In [1]: import numpy as np

In [2]: from numpy import linalg as LA

In [3]: np.set_printoptions(precision=2, suppress=True, linewidth=140, floatmode="fixed")

In [4]: X = np.load("case19.npy")

In [5]: print(X)
[[1 6 8]
 [8 1 6]
 [6 8 1]]

In [6]: hat = np.triu(np.array([[1, 9, 0], [6, 8, 3], [3, 4, 3]]), 1) + np.eye(3)

In [7]: M2 = hat @ X @ LA.inv(hat)

In [8]: print(LA.matrix_rank(M2))
3

In [9]: print(round(float(LA.det(M2)), 2))
585.0

In [10]: t3 = np.stack([X, 4 * X, X[::-1]])

In [11]: print(LA.det(t3))
[  585.00 37440.00  -585.00]

In [12]: print((t3 @ X.T).shape)
(3, 3, 3)

In [13]: print(t3.sum(axis=0))
[[11 38 41]
 [48  6 36]
 [31 46 13]]

In [14]: print(LA.matrix_power(X, 2))
[[97 76 52]
 [52 97 76]
 [76 52 97]]

In [15]: print(np.sort(np.abs(LA.eigvals(X))))
[ 6.24  6.24 15.00]

In [16]: print((X - X.T) / 2)
[[ 0.00 -1.00  1.00]
 [ 1.00  0.00 -1.00]
 [-1.00  1.00  0.00]]

In [17]: print(np.allclose(X @ X.T, X.T @ X))
True

In [18]: LA.determinant(X)
---------------------------------------------------------------------------
AttributeError                            Traceback (most recent call last)
Cell In[18], line 1
----> 1 LA.determinant(X)

AttributeError: module 'numpy.linalg' has no attribute 'determinant'

In [19]: print(np.trace(X))
3

In [20]: M2 = LA.inv(X)

In [21]: print(round(LA.cond(X), 2))
2.4

In [22]: print(LA.det(X) * M2)
[[-47.00  58.00  28.00]
 [ 28.00 -47.00  58.00]
 [ 58.00  28.00 -47.00]]

In [23]: print(np.round(X @ M2, 2) + 0)
[[1.00 0.00 0.00]
 [0.00 1.00 0.00]
 [0.00 0.00 1.00]]

In [24]: print(LA.inv(M2))
[[1.00 6.00 8.00]
 [8.00 1.00 6.00]
 [6.00 8.00 1.00]]

In [25]: print(M2)
[[-0.08  0.10  0.05]
 [ 0.05 -0.08  0.10]
 [ 0.10  0.05 -0.08]]

In [26]: print(round(float(LA.slogdet(X)[0]), 2))
1.0

In [27]: data = np.load("out16.npy")

In [28]: print(data)
[[0 0 0 1]
 [0 0 1 1]
 [0 1 0 1]
 [1 1 1 0]]

In [29]: # equal to its transpose

In [30]: print(np.abs(data).max())
1

In [31]: print(round(float(LA.norm(data)), 2))
2.83

In [32]: LA.rank(data)
---------------------------------------------------------------------------
AttributeError                            Traceback (most recent call last)
Cell In[32], line 1
----> 1 LA.rank(data)

AttributeError: module 'numpy.linalg' has no attribute 'rank'

In [33]: print(data - data[0])
[[ 0  0  0  0]
 [ 0  0  1  0]
 [ 0  1  0  0]
 [ 1  1  1 -1]]

In [34]: print(data.sum(axis=0))
[1 2 2 3]

In [35]: print(data.mean(axis=0))
[0.25 0.50 0.50 0.75]

In [36]: print(LA.matrix_rank(data))
4

In [37]: O, V = LA.qr(data[:, :3])[0], LA.qr(data[:, 3:])[0]

In [38]: sig = LA.svd(O.T @ V, compute_uv=False)

In [39]: print(sig)
[0.82]

In [40]: print(round(LA.norm(O @ O.T - V @ V.T, 2), 2))
1.0

In [41]: evals, V = LA.eig(data)

In [42]: print(round(float(np.prod(evals)), 2))
1.0

In [43]: print(np.sort(LA.eigvals(data @ data)))
[0.10 1.00 2.19 4.71]

In [44]: J = np.load("test19.npy")

In [45]: print(J)
[[  4   3 -12   4]
 [  3   1  -9   4]
 [  4   2 -12   4]]

In [46]: def softmax(z):
    ...:     e = np.exp(z - z.max(axis=-1, keepdims=True))
    ...:     return e / e.sum(axis=-1, keepdims=True)
    ...: 

In [47]: print(np.round(softmax(10 * J[0]), 2) + 0)
[0.50 0.00 0.00 0.50]

In [48]: print(np.round(softmax(J[0] + -3), 2) + 0)
[0.42 0.16 0.00 0.42]

In [49]: print(softmax(J).sum(axis=1))
[1.00 1.00 1.00]

In [50]: scores = J @ J.T / np.sqrt(4)

In [51]: print(softmax(scores)[0] @ J)
[  4.00   2.82 -12.00   4.00]
